% python3 -q
>>> import numpy as np
>>> np.set_printoptions(precision=1, suppress=True, linewidth=100)
>>> def rnd(a):
...     return np.round(a, 1) + 0
... 
>>> mat = np.load("dump.npy")
>>> print(mat)
[[1. 5. 0. 2. 0. 0. 0.]
 [5. 4. 3. 3. 0. 0. 0.]
 [0. 2. 4. 0. 0. 0. 0.]
 [1. 0. 3. 0. 0. 0. 0.]
 [0. 0. 0. 0. 1. 0. 3.]
 [0. 0. 0. 0. 1. 3. 0.]
 [0. 0. 0. 0. 3. 0. 3.]]
>>> # 2 blocks once reordered
>>> print(np.argsort(-np.linalg.norm(mat, axis=0).round(6), kind="stable")[:3])
[1 2 0]
>>> print(np.linalg.matrix_rank(mat, rtol=0.1))
6
>>> print(np.linalg.cond(mat) > 100)
True
>>> print([round(float(x), 1) for x in np.linalg.svd(mat, compute_uv=False)[:3]])
[9.5, 5.2, 4.5]
>>> cov = mat.T @ mat
>>> print(np.trace(cov), (mat ** 2).sum())
157.0 157.0
>>> print(np.diag(cov))
[27. 45. 34. 13. 11.  9. 18.]
>>> print(rnd(np.linalg.eigvalsh(cov)[::-1]))
[89.3 27.2 20.6  9.6  9.1  1.2  0. ]
>>> K = np.loadtxt("out12.csv", delimiter=",")
>>> print(K)
[[ 0.  0. -3.  0.  2. -2.  0. -2.  0.  0.]
 [ 0.  1.  0.  0.  0.  0.  0. -3.  0.  0.]
 [-3.  0.  0.  0.  3.  0.  0.  0.  0.  0.]
 [ 0.  0.  0.  0.  0.  0.  0.  0.  0.  0.]
 [ 0.  0.  0.  0.  2.  0.  0.  0.  0.  0.]
 [ 0.  0. -1.  0.  0.  0.  0.  0.  1.  0.]
 [ 0.  0.  0.  0.  0.  0.  3.  0.  1. -1.]
 [-3.  3.  1.  0.  0.  0. -1.  0.  0.  0.]
 [ 0.  0.  0.  0. -1.  0.  0.  0.  0.  0.]
 [ 0.  0.  0. -2. -2.  0.  0.  0.  0.  0.]]
>>> # rank 8
>>> print(np.argsort(-np.linalg.norm(K, axis=0).round(6), kind="stable")[:3])
[4 0 7]
>>> print(rnd(np.linalg.norm(K, 2) / np.linalg.norm(K)))
0.6
>>> print(np.linalg.matrix_rank(K, rtol=0.1))
8
>>> print([round(float(x), 1) for x in np.linalg.svd(K, compute_uv=False)[:3]])
[5.8, 5.0, 3.8]
